In [1]: import numpy as np

In [2]: np.set_printoptions(suppress=True, linewidth=200)

In [3]: W0 = np.load("layer6.npy")

In [4]: print(W0)
[[ 1 -1  0]
 [ 4 -5 -5]
 [ 0  4  1]
 [-5 -2 -5]]

In [5]: hat = W0 @ np.linalg.solve(W0.T @ W0, W0.T)

In [6]: print(np.round(np.trace(hat), 2))
3.0

In [7]: print(np.allclose(hat @ hat, hat))
True

In [8]: print(np.round((np.eye(4) - hat) @ W0, 2) + 0)
[[0. 0. 0.]
 [0. 0. 0.]
 [0. 0. 0.]
 [0. 0. 0.]]

In [9]: print(np.linalg.matrix_rank(np.eye(4) - hat))
1

In [10]: print(np.round(hat @ W0[:, 2], 2) + 0)
[ 0. -5.  1. -5.]

In [11]: print(hat.round(2))
[[ 0.06  0.08 -0.19 -0.12]
 [ 0.08  0.99  0.02  0.01]
 [-0.19  0.02  0.96 -0.02]
 [-0.12  0.01 -0.02  0.98]]

In [12]: E = np.load("data.npy")

In [13]: print(E.round(2))
[[  5.    15.28  11.89]
 [ -0.53 -10.68  16.9 ]
 [ -0.01  -8.99  17.86]
 [  4.29   9.77  16.92]
 [ -0.11   8.57 -18.07]
 [  5.    18.64   5.24]
 [  1.14  12.6  -15.49]
 [  1.    12.16 -15.84]
 [ -4.13 -19.26   3.45]
 [  4.16  19.29  -3.24]
 [ -0.81   6.07 -19.04]
 [ -4.96 -18.85  -4.48]
 [  0.41  -7.52  18.53]
 [ -4.79 -13.29 -14.15]]

In [14]: # looks like rank 2

In [15]: r0, g = E[3], E[8]

In [16]: print(round(float(r0 @ g), 2))
-147.42

In [17]: p = (r0 @ g) / (r0 @ r0) * r0

In [18]: print(round((g - p) @ r0, 2))
0.0

In [19]: print(np.round(g - p, 2))
[ -2.55 -15.66   9.69]

In [20]: print(p.round(2))
[-1.58 -3.6  -6.23]

In [21]: U, sig, Vh = np.linalg.svd(E)

In [22]: evecs = Vh[:(sig > 1e-8).sum()]

In [23]: rng = np.random.default_rng(326545)

In [24]: x = E[11] + 4 * E[13] + rng.integers(2) * np.eye(3)[2]

In [25]: print(x.round(2))
[-24.13 -72.02 -60.1 ]

In [26]: print(np.linalg.matrix_rank(np.vstack([E, x])))
3

In [27]: print(np.round(evecs.T @ evecs, 2))
[[ 0.06  0.22  0.11]
 [ 0.22  0.95 -0.03]
 [ 0.11 -0.03  0.99]]

In [28]: print(np.allclose(evecs.T @ evecs @ x, x))
False

In [29]: print(np.round(np.diag(evecs.T @ evecs), 2))
[0.06 0.95 0.99]

In [30]: out = np.array([[1, 1], [1, -1]])

In [31]: F = np.kron(out, np.kron(out, out))[rng.permutation(8)][:3]

In [32]: print(F)
[[ 1  1 -1 -1  1  1 -1 -1]
 [ 1  1 -1 -1 -1 -1  1  1]
 [ 1 -1  1 -1  1 -1  1 -1]]

In [33]: theta = np.radians(15)

In [34]: R = np.eye(8)

In [35]: R[5, 5] = R[2, 2] = np.cos(theta)

In [36]: R[5, 2], R[2, 5] = -np.sin(theta), np.sin(theta)

In [37]: print(R.round(2))
[[ 1.    0.    0.    0.    0.    0.    0.    0.  ]
 [ 0.    1.    0.    0.    0.    0.    0.    0.  ]
 [ 0.    0.    0.97  0.    0.    0.26  0.    0.  ]
 [ 0.    0.    0.    1.    0.    0.    0.    0.  ]
 [ 0.    0.    0.    0.    1.    0.    0.    0.  ]
 [ 0.    0.   -0.26  0.    0.    0.97  0.    0.  ]
 [ 0.    0.    0.    0.    0.    0.    1.    0.  ]
 [ 0.    0.    0.    0.    0.    0.    0.    1.  ]]

In [38]: out = F @ R.T

In [39]: print(np.round(np.linalg.svd(F, compute_uv=False), 2), np.round(np.linalg.svd(out, compute_uv=False), 2))
[2.83 2.83 2.83] [2.83 2.83 2.83]

In [40]: print(np.allclose(np.linalg.norm(F, axis=1), np.linalg.norm(out, axis=1)))
True

In [41]: print(out.round(2))
[[ 1.    1.   -0.71 -1.    1.    1.22 -1.   -1.  ]
 [ 1.    1.   -1.22 -1.   -1.   -0.71  1.    1.  ]
 [ 1.   -1.    0.71 -1.    1.   -1.22  1.   -1.  ]]

In [42]: print(np.round(np.linalg.norm(F), 2))
4.9

In [43]: print(np.round(np.linalg.svd(F, compute_uv=False), 2))
[2.83 2.83 2.83]

In [44]: print(np.unravel_index(np.abs(F).argmax(), F.shape))
(np.int64(0), np.int64(0))

In [45]: print(F.sum(axis=1))
[0 0 0]

In [46]: arr = np.load("mat.npy")

In [47]: print(arr)
[[0 1 0 0 0]
 [1 0 0 0 0]
 [0 0 0 0 1]
 [0 0 0 0 1]
 [0 0 1 1 0]]

In [48]: # 2 groups of indices that never mix

In [49]: lab = rng.permutation(5)

In [50]: print(lab)
[1 2 0 4 3]

In [51]: out = arr[lab][:, lab]

In [52]: print(np.round(np.linalg.det(out), 2), round(float(np.linalg.det(arr[lab])), 2))
0.0 0.0

In [53]: print(np.round(np.sort(np.abs(np.linalg.eigvals(out))), 2) + 0)
[0.   1.   1.   1.41 1.41]

In [54]: print(np.allclose(out, arr))
False

In [55]: print(np.diag(out))
[0 0 0 0 0]

In [56]: U, sig = np.linalg.svd(F)
---------------------------------------------------------------------------
ValueError                                Traceback (most recent call last)
Cell In[56], line 1
----> 1 U, sig = np.linalg.svd(F)

ValueError: too many values to unpack (expected 2)

In [57]: U, sig, Vh = np.linalg.svd(F, full_matrices=False)

In [58]: print(np.round(np.cumsum(sig ** 2) / np.sum(sig ** 2), 2))
[0.33 0.67 1.  ]

In [59]: print((sig > 1e-8).sum())
3

In [60]: print(np.round(sig / sig[0], 2))
[1. 1. 1.]

In [61]: print(np.round(U.T @ U, 2) + 0)
[[1. 0. 0.]
 [0. 1. 0.]
 [0. 0. 1.]]

In [62]: print(np.allclose(U * sig @ Vh, F))
True

In [63]: print(np.round(U.T @ F @ Vh.T, 2) + 0)
[[2.83 0.   0.  ]
 [0.   2.83 0.  ]
 [0.   0.   2.83]]

In [64]: print(np.round(np.sqrt((sig ** 2).sum()), 2), round(float(np.linalg.norm(F)), 2))
4.9 4.9

In [65]: print(sig.round(2))
[2.83 2.83 2.83]

In [66]: evals, evecs = np.linalg.eigh(arr)

In [67]: x = np.array([2, 2, -2, -1, 3])

In [68]: print(np.abs(arr).sum(axis=1).max(), round(float(np.abs(evals).max()), 2))
2 1.41

In [69]: print(np.round(np.linalg.eigvalsh(arr[1:, 1:]), 2) + 0)
[-1.41  0.    0.    1.41]

In [70]: print(x @ arr @ x)
-10

In [71]: print(np.round(evecs * np.maximum(evals, 0) @ evecs.T, 2))
[[0.5  0.5  0.   0.   0.  ]
 [0.5  0.5  0.   0.   0.  ]
 [0.   0.   0.35 0.35 0.5 ]
 [0.   0.   0.35 0.35 0.5 ]
 [0.   0.   0.5  0.5  0.71]]

In [72]: lab = rng.integers(0, 3, 4)

In [73]: data = np.array([[1, 1, 1, 1], [2, 1, 2, 1], [1, 2, 0, 1], [0, 1, 2, 2]]) * (lab[:, None] == lab)

In [74]: print(data)
[[1 1 0 0]
 [2 1 0 0]
 [0 0 0 1]
 [0 0 2 2]]

In [75]: # splits into 2 blocks

In [76]: print(np.allclose(data, data.T))
False

In [77]: print(np.linalg.matrix_power(data, 4))
[[17 12  0  0]
 [24 17  0  0]
 [ 0  0 12 16]
 [ 0  0 32 44]]

In [78]: np.linalg.determinant(data)
---------------------------------------------------------------------------
AttributeError                            Traceback (most recent call last)
Cell In[78], line 1
----> 1 np.linalg.determinant(data)

AttributeError: module 'numpy.linalg' has no attribute 'determinant'

In [79]: print(round(np.abs(np.linalg.eigvals(data)).max(), 2))
2.73

In [80]: print(np.allclose(data @ data.T, data.T @ data))
False

In [81]: evals, evecs = np.linalg.eig(data)

In [82]: print(evals.round(2))
[ 2.41 -0.41 -0.73  2.73]

In [83]: print(data @ evecs[:, 0] - evals[0] * evecs[:, 0])
[0. 0. 0. 0.]

In [84]: print(np.round(np.sort(np.linalg.eigvals(np.linalg.inv(data))), 2))
[-2.41 -1.37  0.37  0.41]

In [85]: print(np.round(np.sort(np.linalg.eigvals(data @ data)), 2))
[0.17 0.54 5.83 7.46]

In [86]: lab = rng.permutation(4)

In [87]: print(lab)
[3 2 0 1]

In [88]: out = data[lab][:, lab]

In [89]: print(np.allclose(out, data))
False

In [90]: print(out)
[[2 2 0 0]
 [1 0 0 0]
 [0 0 1 1]
 [0 0 2 1]]

In [91]: print(np.round(np.sort(np.abs(np.linalg.eigvals(out))), 2))
[0.41 0.73 2.41 2.73]

In [92]: print(np.trace(out))
4

In [93]: A = np.load("test17.npy")

In [94]: print(A)
[[ 0 -3 -4]
 [ 0  0  1]
 [ 0  0  0]]

In [95]: # row 0 is much longer than the rest

In [96]: U, sig, Vh = np.linalg.svd(A)

In [97]: evecs = Vh[:(sig > 1e-8).sum()]

In [98]: x = A[2] + 4 * A[0] + rng.integers(2) * np.eye(3)[2]

In [99]: print(x)
[  0. -12. -15.]

In [100]: print(np.linalg.matrix_rank(np.vstack([A, x])))
2

In [101]: print(np.round(evecs.T @ evecs, 2) + 0)
[[0. 0. 0.]
 [0. 1. 0.]
 [0. 0. 1.]]

In [102]: print(np.allclose(evecs.T @ evecs @ x, x))
True

In [103]: out = np.array([[1, 1, -4], [2, 5, 3], [3, 0, -2]])

In [104]: J = np.triu(out, 1)

In [105]: print(J)
[[ 0  1 -4]
 [ 0  0  3]
 [ 0  0  0]]

In [106]: # column 2 is much longer than the rest

In [107]: print(np.unique(J.round(6), axis=0).shape)
(3, 3)

In [108]: print(np.round(J @ np.linalg.pinv(J) @ J, 2) + 0)
[[ 0.  1. -4.]
 [ 0.  0.  3.]
 [ 0.  0.  0.]]

In [109]: X = np.load("sample10.npy")

In [110]: print(X)
[[ 1 -1  2]
 [-1  1 -1]
 [ 2 -1  1]]

In [111]: # equal to its transpose

In [112]: T = np.stack([X, 4 * X, X[::-1]])

In [113]: print(np.einsum("bij,cij->bc", T, T))
[[ 15  60  13]
 [ 60 240  52]
 [ 13  52  15]]

In [114]: print(np.linalg.matrix_rank(T))
[3 3 3]

In [115]: x = np.array([1, -3, -3])

In [116]: rhs = X @ x

In [117]: print(rhs)
[-2 -1  2]

In [118]: print(np.round(np.linalg.solve(X, rhs), 2))
[ 1. -3. -3.]

In [119]: print(np.round(np.linalg.solve(X, 4 * rhs), 2))
[  4. -12. -12.]

In [120]: print(np.round(np.linalg.solve(X.T, X[0]), 2))
[1. 0. 0.]

In [121]: print(np.round(np.linalg.solve(X, rhs + X[:, 1]), 2))
[ 1. -2. -3.]

In [122]: print(np.einsum("ij,ji->", X, X))
15

In [123]: print(np.round(np.linalg.eigvals(X), 2))
[ 3.73 -1.    0.27]

In [124]: print(np.kron(np.eye(2, dtype=int), X))
[[ 1 -1  2  0  0  0]
 [-1  1 -1  0  0  0]
 [ 2 -1  1  0  0  0]
 [ 0  0  0  1 -1  2]
 [ 0  0  0 -1  1 -1]
 [ 0  0  0  2 -1  1]]

In [125]: print(round(np.linalg.det(X[::-1]), 2))
1.0
